$ python3 -q
>>> import numpy as np
>>> import numpy.linalg as la
>>> np.set_printoptions(precision=4, suppress=True, linewidth=140, floatmode="fixed")
>>> def tidy(a):
...     return np.round(a, 4) + 0
... 
>>> X = np.load("case3.npy")
>>> X
array([[-0.9000,  1.2000,  5.5000, -1.0000, -0.8000],
       [ 1.1000, -0.5000, -2.0000,  1.3000, -0.5000],
       [ 0.0000, -0.4000,  5.5000, -1.2000, -1.1000]])
>>> # column 2 is much longer than the rest
>>> rng = np.random.default_rng(840)
>>> other = X + rng.integers(-2, 3, (3, 1)) @ rng.integers(-2, 3, (1, 5))
>>> tidy(other)
array([[ 0.1000,  2.2000,  4.5000,  0.0000, -2.8000],
       [-0.9000, -2.5000,  0.0000, -0.7000,  3.5000],
       [ 0.0000, -0.4000,  5.5000, -1.2000, -1.1000]])
>>> tidy(other - X)
array([[ 1.0000,  1.0000, -1.0000,  1.0000, -2.0000],
       [-2.0000, -2.0000,  2.0000, -2.0000,  4.0000],
       [ 0.0000,  0.0000,  0.0000,  0.0000,  0.0000]])
>>> np.abs(other - X).sum(axis=1)
array([ 6.0000, 12.0000,  0.0000])
>>> def softmax(z):
...     e = np.exp(z - z.max(axis=-1, keepdims=True))
...     return e / e.sum(axis=-1, keepdims=True)
... 
>>> tidy(softmax(X[1] + -1))
array([0.3745, 0.0756, 0.0169, 0.4574, 0.0756])
>>> tidy(softmax(10 * X[1]))
array([0.1192, 0.0000, 0.0000, 0.8808, 0.0000])
>>> S = X @ X.T / np.sqrt(5)
>>> tidy(softmax(S)[1] @ X)
array([ 1.0996, -0.4998, -1.9979,  1.2993, -0.5001])
>>> tidy(softmax(S))
array([[0.7358, 0.0000, 0.2642],
       [0.0001, 0.9997, 0.0002],
       [0.3679, 0.0000, 0.6321]])
>>> print(tidy(softmax(S + np.triu(np.full(S.shape, -np.inf), 1))))
[[1.0000 0.0000 0.0000]
 [0.0001 0.9999 0.0000]
 [0.3679 0.0000 0.6321]]
>>> x0 = np.array([-2, -1, 0, -2, -3])
>>> tidy((X * x0).sum(axis=1))
array([ 5.0000, -2.8000,  6.1000])
>>> X @ np.eye(5)[0]
array([-0.9000,  1.1000,  0.0000])
>>> tidy(X @ x0)
array([ 5.0000, -2.8000,  6.1000])
>>> x0 @ X
Traceback (most recent call last):
  File "<python-input-23>", line 1, in <module>
    x0 @ X
    ~~~^~~
ValueError: matmul: Input operand 1 has a mismatch in its core dimension 0, with gufunc signature (n?,k),(k,m?)->(n?,m?) (size 3 is different from 5)
>>> la.norm(X @ x0) <= la.norm(X, 2) * la.norm(x0) + 1e-9
np.True_
>>> tidy(X - X[0])
array([[ 0.0000,  0.0000,  0.0000,  0.0000,  0.0000],
       [ 2.0000, -1.7000, -7.5000,  2.3000,  0.3000],
       [ 0.9000, -1.6000,  0.0000, -0.2000, -0.3000]])
>>> la.rank(X)
Traceback (most recent call last):
  File "<python-input-26>", line 1, in <module>
    la.rank(X)
    ^^^^^^^
AttributeError: module 'numpy.linalg' has no attribute 'rank'
>>> np.zeros(3, 5)
Traceback (most recent call last):
  File "<python-input-27>", line 1, in <module>
    np.zeros(3, 5)
    ~~~~~~~~^^^^^^
TypeError: Cannot interpret '5' as a data type
>>> tidy(la.norm(X))
np.float64(8.6371)
>>> X[3]
Traceback (most recent call last):
  File "<python-input-29>", line 1, in <module>
    X[3]
    ~^^^
IndexError: index 3 is out of bounds for axis 0 with size 3
>>> J = np.load("x.npy")
>>> J
array([[ 1.6315, -0.7267, -0.6468,  0.4820,  0.5702],
       [-0.7267, -1.3494,  0.5693, -0.4085,  1.2920],
       [-0.6468,  0.5693,  1.8035, -0.5654,  0.0970],
       [ 0.4820, -0.4085, -0.5654,  1.4034,  0.0419],
       [ 0.5702,  1.2920,  0.0970,  0.0419,  2.5110]])
>>> # symmetric
>>> vals, evecs = la.eigvalsh(J)
Traceback (most recent call last):
  File "<python-input-33>", line 1, in <module>
    vals, evecs = la.eigvalsh(J)
    ^^^^^^^^^^^
ValueError: too many values to unpack (expected 2)
>>> vals, evecs = la.eigh(J)
>>> tidy(evecs.T @ J @ evecs)
array([[-2.0000,  0.0000,  0.0000,  0.0000,  0.0000],
       [ 0.0000,  1.0000,  0.0000,  0.0000,  0.0000],
       [ 0.0000,  0.0000,  1.0000,  0.0000,  0.0000],
       [ 0.0000,  0.0000,  0.0000,  3.0000,  0.0000],
       [ 0.0000,  0.0000,  0.0000,  0.0000,  3.0000]])
>>> tidy(la.svd(J, compute_uv=False))
array([3.0000, 3.0000, 2.0000, 1.0000, 1.0000])
>>> print(np.unique(vals.round(6) + 0, return_counts=True)[1])
[1 1 1 1 1]
>>> tidy(evecs @ np.diag(vals) @ evecs.T)
array([[ 1.6315, -0.7267, -0.6468,  0.4820,  0.5702],
       [-0.7267, -1.3494,  0.5693, -0.4085,  1.2920],
       [-0.6468,  0.5693,  1.8035, -0.5654,  0.0970],
       [ 0.4820, -0.4085, -0.5654,  1.4034,  0.0419],
       [ 0.5702,  1.2920,  0.0970,  0.0419,  2.5110]])
>>> tidy(la.eigvalsh(J + 4 * np.eye(5)))
array([2.0000, 5.0000, 5.0000, 7.0000, 7.0000])
>>> tidy(evecs.T @ evecs)
array([[1.0000, 0.0000, 0.0000, 0.0000, 0.0000],
       [0.0000, 1.0000, 0.0000, 0.0000, 0.0000],
       [0.0000, 0.0000, 1.0000, 0.0000, 0.0000],
       [0.0000, 0.0000, 0.0000, 1.0000, 0.0000],
       [0.0000, 0.0000, 0.0000, 0.0000, 1.0000]])
>>> other = la.inv(J)
>>> tidy(la.slogdet(J)[0])
np.float64(-1.0)
>>> tidy(la.cond(J))
np.float64(3.0)
>>> tidy(la.det(J) * la.det(other))
np.float64(1.0)
>>> print((np.abs(other) > 1e-9).astype(int))
[[1 1 1 1 1]
 [1 1 1 1 1]
 [1 1 1 1 1]
 [1 1 1 1 1]
 [1 1 1 1 1]]
>>> np.kron(np.eye(2, dtype=int), J)
array([[ 1.6315, -0.7267, -0.6468,  0.4820,  0.5702,  0.0000, -0.0000, -0.0000,  0.0000,  0.0000],
       [-0.7267, -1.3494,  0.5693, -0.4085,  1.2920, -0.0000, -0.0000,  0.0000, -0.0000,  0.0000],
       [-0.6468,  0.5693,  1.8035, -0.5654,  0.0970, -0.0000,  0.0000,  0.0000, -0.0000,  0.0000],
       [ 0.4820, -0.4085, -0.5654,  1.4034,  0.0419,  0.0000, -0.0000, -0.0000,  0.0000,  0.0000],
       [ 0.5702,  1.2920,  0.0970,  0.0419,  2.5110,  0.0000,  0.0000,  0.0000,  0.0000,  0.0000],
       [ 0.0000, -0.0000, -0.0000,  0.0000,  0.0000,  1.6315, -0.7267, -0.6468,  0.4820,  0.5702],
       [-0.0000, -0.0000,  0.0000, -0.0000,  0.0000, -0.7267, -1.3494,  0.5693, -0.4085,  1.2920],
       [-0.0000,  0.0000,  0.0000, -0.0000,  0.0000, -0.6468,  0.5693,  1.8035, -0.5654,  0.0970],
       [ 0.0000, -0.0000, -0.0000,  0.0000,  0.0000,  0.4820, -0.4085, -0.5654,  1.4034,  0.0419],
       [ 0.0000,  0.0000,  0.0000,  0.0000,  0.0000,  0.5702,  1.2920,  0.0970,  0.0419,  2.5110]])
>>> tidy(np.poly(J))
array([  1.0000,  -6.0000,   6.0001,  19.9998, -38.9998,  18.0000])
>>> print(tidy(la.det(J.T)))
-18.0
>>> print(tidy(la.eigvals(J)))
[-2.0000  3.0000  3.0000  1.0000  1.0000]
>>> tidy(la.eigvals(J).sum().real)
np.float64(6.0)
>>> print(tidy(np.einsum("ij,ji->", J, J)))
23.9999
>>> tidy(softmax(10 * J[2]))
array([0.0000, 0.0000, 1.0000, 0.0000, 0.0000])
>>> print(tidy(softmax(J[2])))
[0.0522 0.1761 0.6052 0.0566 0.1098]
>>> tidy(softmax(J).sum(axis=1))
array([1.0000, 1.0000, 1.0000, 1.0000, 1.0000])
>>> tidy(softmax(J[2] + -2))
array([0.0522, 0.1761, 0.6052, 0.0566, 0.1098])
>>> S = J @ J.T / np.sqrt(5)
>>> print(tidy(softmax(S)[2] @ J))
[-0.3999  0.3041  1.2441 -0.3679  0.6122]
>>> z = rng.integers(0, 3, 4)
>>> mat = np.triu((z[:, None] == z) & (rng.random((4, 4)) < 0.8), 1).astype(int)
>>> mat += mat.T
>>> print(mat)
[[0 0 0 0]
 [0 0 0 0]
 [0 0 0 1]
 [0 0 1 0]]
>>> # rows and columns are dependent
>>> np.einsum("ij,ji->", mat, mat)
np.int64(2)
>>> tidy(la.eigvals(mat))
array([ 1.0000, -1.0000,  0.0000,  0.0000])
>>> tidy(la.det(mat[::-1]))
np.float64(0.0)
>>> left, s, Vh = la.svd(mat)
>>> np.argmax(s[:-1] / (s[1:] + 1e-6)) + 1
np.int64(2)
>>> other = left[:, :2] @ np.diag(s[:2]) @ Vh[:2]
>>> la.matrix_rank(mat, rtol=0.05)
np.int64(2)
>>> other
array([[0.0000, 0.0000, 0.0000, 0.0000],
       [0.0000, 0.0000, 0.0000, 0.0000],
       [0.0000, 0.0000, 0.0000, 1.0000],
       [0.0000, 0.0000, 1.0000, 0.0000]])
>>> tidy(la.norm(mat - other, 2)), s[2]
(np.float64(0.0), np.float64(0.0))
>>> blk = np.stack([X, -3 * X, X[::-1]])
>>> (blk @ X.T).shape
(3, 3, 3)
>>> blk.shape
(3, 3, 5)
>>> la.matrix_rank(blk)
array([3, 3, 3])
>>> la.matrix_rank(blk.reshape(3, -1))
np.int64(2)
>>> E = np.loadtxt("test14.csv", delimiter=",")
>>> E
array([[ 0.0000,  1.0000,  2.0000,  1.0000],
       [-1.0000,  0.0000, -3.0000, -2.0000],
       [-2.0000,  3.0000,  0.0000,  0.0000],
       [-1.0000,  2.0000,  0.0000,  0.0000]])
>>> # skew, so no eigenvalue has a real part
>>> other = E / la.norm(E, axis=1, keepdims=True)
>>> G = other @ other.T
>>> tidy(G)
array([[ 1.0000, -0.8729,  0.3397,  0.3651],
       [-0.8729,  1.0000,  0.1482,  0.1195],
       [ 0.3397,  0.1482,  1.0000,  0.9923],
       [ 0.3651,  0.1195,  0.9923,  1.0000]])
>>> tidy(G[1])
array([-0.8729,  1.0000,  0.1482,  0.1195])
>>> A = np.arange(12).reshape(4, 3) + 5
>>> A
array([[ 5,  6,  7],
       [ 8,  9, 10],
       [11, 12, 13],
       [14, 15, 16]])
>>> # rows and columns are dependent
>>> la.cond(A) > 100
np.True_
>>> [round(float(x), 4) for x in la.svd(A, compute_uv=False)[:3]]
[38.2788, 0.8585, 0.0]
>>> tidy(la.norm(A, 2) / la.norm(A))
np.float64(0.9997)
>>> left, s, Vh = la.svd(A)
>>> evecs = Vh[:(s > 1e-8).sum()]
>>> x0 = A[2] + -2 * A[1] + rng.integers(2) * np.eye(3)[2]
>>> print(x0)
[-5.0000 -6.0000 -7.0000]
>>> tidy(np.diag(evecs.T @ evecs))
array([0.8333, 0.3333, 0.8333])
>>> print(la.matrix_rank(np.vstack([A, x0])))
2
>>> print(np.allclose(evecs.T @ evecs @ x0, x0))
True
>>> print(tidy(la.norm(x0 - evecs.T @ evecs @ x0)))
0.0
>>> r = la.matrix_rank(A)
>>> r
np.int64(2)
>>> null = la.svd(A)[2][r:].T
>>> print(la.matrix_rank(A.T @ A), la.matrix_rank(A @ A.T))
2 2
>>> null.shape
(3, 1)
>>> [int(la.matrix_rank(np.delete(A, i, axis=0))) for i in range(4)]
[2, 2, 2, 2]
>>> tidy(A @ null)
array([[0.0000],
       [0.0000],
       [0.0000],
       [0.0000]])
>>> tidy(null @ null.T)
array([[ 0.1667, -0.3333,  0.1667],
       [-0.3333,  0.6667, -0.3333],
       [ 0.1667, -0.3333,  0.1667]])
>>> other = A / la.norm(A, axis=1, keepdims=True)
>>> G = other @ other.T
>>> (np.abs(G) > 0.9).astype(int)
array([[1, 1, 1, 1],
       [1, 1, 1, 1],
       [1, 1, 1, 1],
       [1, 1, 1, 1]])
>>> print(np.argwhere(np.triu(np.abs(G) > 0.95, 1)))
[[0 1]
 [0 2]
 [0 3]
 [1 2]
 [1 3]
 [2 3]]
>>> tidy(np.degrees(np.arccos(np.clip(G[3, 0], -1, 1))))
np.float64(4.6337)
>>> w1 = np.array([[-3, 2, -2, 0, 0], [-1, 2, 2, 0, 0], [1, -3, 1, -1, -2]])
>>> c = np.array([5, -4, -3, -7, 2])
>>> hid = np.maximum(A @ w1 + c, 0)
>>> (hid > 0).mean(axis=0)
array([0.0000, 0.5000, 1.0000, 0.0000, 0.0000])
>>> Z = np.array([[-2, 0], [-6, -9], [-3, 3], [7, 6], [3, 9]])
>>> hid @ Z
array([[-18,  18],
       [-27,  27],
       [-54,   9],
       [-81,  -9]])
>>> w1 @ Z
array([[  0, -24],
       [-16, -12],
       [  0,   6]])
>>> print((hid @ Z).round(6).argmax(axis=1))
[1 1 1 1]
